$ python -q
>>> import numpy as np
>>> np.set_printoptions(precision=2, suppress=True, linewidth=140, sign=" ")
>>> X = np.loadtxt("block16.csv", delimiter=",")
>>> print(X)
[[ 0.29  0.36  0.36]
 [ 0.33  0.33  0.33]
 [ 0.11  0.22  0.67]]
>>> # a transition matrix
>>> x = np.array([3, 2, 0])
>>> rhs = X @ x
>>> coef, lr = np.zeros(3), 1 / np.linalg.norm(X, 2) ** 2
>>> for i in range(200):
...     coef -= lr * X.T @ (X @ coef - rhs)
...     if i % 50 == 0: print(i, round(np.linalg.norm(X @ coef - rhs), 2))
... 
0 0.81
50 0.02
100 0.02
150 0.01
>>> print(coef)
[ 2.72  2.31 -0.06]
>>> print(X.sum(axis=1))
[ 1.  1.  1.]
>>> print(X @ np.ones(3))
[ 1.  1.  1.]
>>> pr = np.eye(3)[1]
>>> for _ in range(3):
...     pr = pr @ X
...     print(pr.round(2))
... 
[ 0.33  0.33  0.33]
[ 0.24  0.3   0.45]
[ 0.22  0.29  0.49]
>>> rng = np.random.default_rng(363)
>>> labels = rng.permutation(3)
>>> print(labels)
[ 2  0  1]
>>> A2 = X[labels][:, labels]
>>> print(A2)
[[ 0.67  0.11  0.22]
 [ 0.36  0.29  0.36]
 [ 0.33  0.33  0.33]]
>>> print(np.diag(A2))
[ 0.67  0.29  0.33]
>>> print(round(float(np.linalg.det(A2[::-1])), 2))
0.01
>>> print(round(float(np.einsum("ii->", A2)), 2))
1.29
>>> print(np.kron(np.eye(2, dtype=int), A2))
[[ 0.67  0.11  0.22  0.    0.    0.  ]
 [ 0.36  0.29  0.36  0.    0.    0.  ]
 [ 0.33  0.33  0.33  0.    0.    0.  ]
 [ 0.    0.    0.    0.67  0.11  0.22]
 [ 0.    0.    0.    0.36  0.29  0.36]
 [ 0.    0.    0.    0.33  0.33  0.33]]
>>> A = np.load("arr.npy")
>>> print(A)
[[  8.   6.   0.  -3.]
 [-12. -10.   0.   6.]
 [  6.   6.  -1.  -6.]
 [ -6.  -6.   0.   5.]]
>>> A2 = np.array([[-2, 0], [-2, -1]])
>>> cent = np.kron(A2, A)
>>> print(np.linalg.matrix_rank(cent))
8
>>> print(cent)
[[-16. -12.  -0.   6.   0.   0.   0.  -0.]
 [ 24.  20.  -0. -12.  -0.  -0.   0.   0.]
 [-12. -12.   2.  12.   0.   0.  -0.  -0.]
 [ 12.  12.  -0. -10.  -0.  -0.   0.   0.]
 [-16. -12.  -0.   6.  -8.  -6.  -0.   3.]
 [ 24.  20.  -0. -12.  12.  10.  -0.  -6.]
 [-12. -12.   2.  12.  -6.  -6.   1.   6.]
 [ 12.  12.  -0. -10.   6.   6.  -0.  -5.]]
>>> print(cent.shape)
(8, 8)
>>> r0 = np.array([0, 3, 3, 0])
>>> A2 = A + np.outer(r0, np.eye(4)[3])
>>> print(np.linalg.matrix_rank(A2 - A))
1
>>> F = np.array([[1.0, 1.1, 0.9, -0.1, -54.0, -2.0, -0.8],
...     [-1.9, -0.5, -1.7, 1.5, 20.0, 1.3, 1.1],
...     [0.2, 0.6, 0.2, 1.2, 38.0, 1.9, 0.8]])
>>> print(F)
[[  1.    1.1   0.9  -0.1 -54.   -2.   -0.8]
 [ -1.9  -0.5  -1.7   1.5  20.    1.3   1.1]
 [  0.2   0.6   0.2   1.2  38.    1.9   0.8]]
>>> # column 4 dominates
>>> th = np.radians(137)
>>> r_ = np.eye(7)
>>> r_[2, 2] = r_[6, 6] = np.cos(th)
>>> r_[2, 6], r_[6, 2] = -np.sin(th), np.sin(th)
>>> print(r_)
[[ 1.    0.    0.    0.    0.    0.    0.  ]
 [ 0.    1.    0.    0.    0.    0.    0.  ]
 [ 0.    0.   -0.73  0.    0.    0.   -0.68]
 [ 0.    0.    0.    1.    0.    0.    0.  ]
 [ 0.    0.    0.    0.    1.    0.    0.  ]
 [ 0.    0.    0.    0.    0.    1.    0.  ]
 [ 0.    0.    0.68  0.    0.    0.   -0.73]]
>>> A2 = F @ r_.T
>>> print(np.allclose(F @ F.T, A2 @ A2.T))
True
>>> print(np.linalg.svd(F, compute_uv=False), np.linalg.svd(A2, compute_uv=False))
[ 69.1    2.7    1.74] [ 69.1    2.7    1.74]
>>> print(round(float(np.linalg.det(r_)), 2), round(float(np.trace(r_)), 2))
1.0 3.54
>>> print(np.abs(A2 - F).max(axis=0))
[ 0.    0.    2.19  0.    0.    0.    3.06]
>>> print(np.allclose(np.linalg.norm(F, axis=1), np.linalg.norm(A2, axis=1)))
True
>>> x = np.array([-3, -1, -1, -2, -2, 1, 1])
>>> print(F @ x)
[100.4 -32.7 -77.1]
>>> print(F @ np.ones(7))
[-53.9  19.8  42.9]
>>> W0 = np.load("layer6.npy")
>>> print(W0)
[[-2  0  0 -4 -2]
 [ 0  0  0  0  0]
 [-2  0 -2 -4  4]
 [ 2  0 -2 -5 -5]
 [ 2  0 -2 -3  0]]
>>> F @ F
Traceback (most recent call last):
  File "<python-input-52>", line 1, in <module>
    F @ F
    ~~^~~
ValueError: matmul: Input operand 1 has a mismatch in its core dimension 0, with gufunc signature (n?,k),(k,m?)->(n?,m?) (size 3 is different from 7)
>>> C2 = F.T @ F
>>> print(np.trace(C2), round(float((F ** 2).sum()), 2))
4785.7 4785.7
>>> print(np.diag(C2))
[    4.65     1.82     3.74     3.7   4760.       9.3      2.49]
>>> print(np.linalg.svd(F, compute_uv=False) ** 2)
[ 4775.38     7.3      3.03]
>>> print((F @ F.T).shape)
(3, 3)
>>> print(W0 @ W0)
[[ -8   0  12  34  24]
 [  0   0   0   0   0]
 [  8   0   4  24  16]
 [-20   0  24  40  13]
 [ -6   0  10  15   3]]
>>> print(np.sort(np.linalg.eigvals(W0).real))
[-6.85 -1.63 -1.63  0.    1.12]
>>> print(np.flatnonzero(np.linalg.matrix_power((W0 != 0) + (W0.T != 0) + np.eye(5), 5)[1]))
[ 1]
>>> print(np.unique(W0.round(6), axis=0).shape)
(5, 5)
>>> print(round(np.trace(np.linalg.pinv(W0) @ W0), 2))
4.0
>>> Uu, sv, VT = np.linalg.svd(W0)
>>> vecs = VT[:(sv > 1e-8).sum()]
>>> x = W0[3] + 5 * W0[0] + rng.integers(2) * np.eye(5)[3]
>>> print(x)
[ -8.   0.  -2. -24. -15.]
>>> print(np.allclose(vecs.T @ vecs @ x, x))
True
>>> print(np.round(np.diag(vecs.T @ vecs), 2) + 0)
[ 1.  0.  1.  1.  1.]
>>> A2 = np.array([[2.2], [0.6]])
>>> cent = np.array([[1.4, -0.7, -1.3]])
>>> m1 = A2 @ cent
>>> print(m1)
[[ 3.08 -1.54 -2.86]
 [ 0.84 -0.42 -0.78]]
>>> Uu, sv, VT = np.linalg.svd(m1)
>>> vecs = VT[:(sv > 1e-8).sum()]
>>> x = m1[1] + -2 * m1[0] + rng.integers(2) * np.eye(3)[2]
>>> print(x)
[-5.32  2.66  5.94]
>>> print(np.diag(vecs.T @ vecs))
[ 0.47  0.12  0.41]
>>> print(np.round(np.linalg.norm(x - vecs.T @ vecs @ x), 2))
0.77
>>> print(np.allclose(vecs.T @ vecs @ x, x))
False
>>> print(vecs.T @ vecs)
[[ 0.47 -0.24 -0.44]
 [-0.24  0.12  0.22]
 [-0.44  0.22  0.41]]
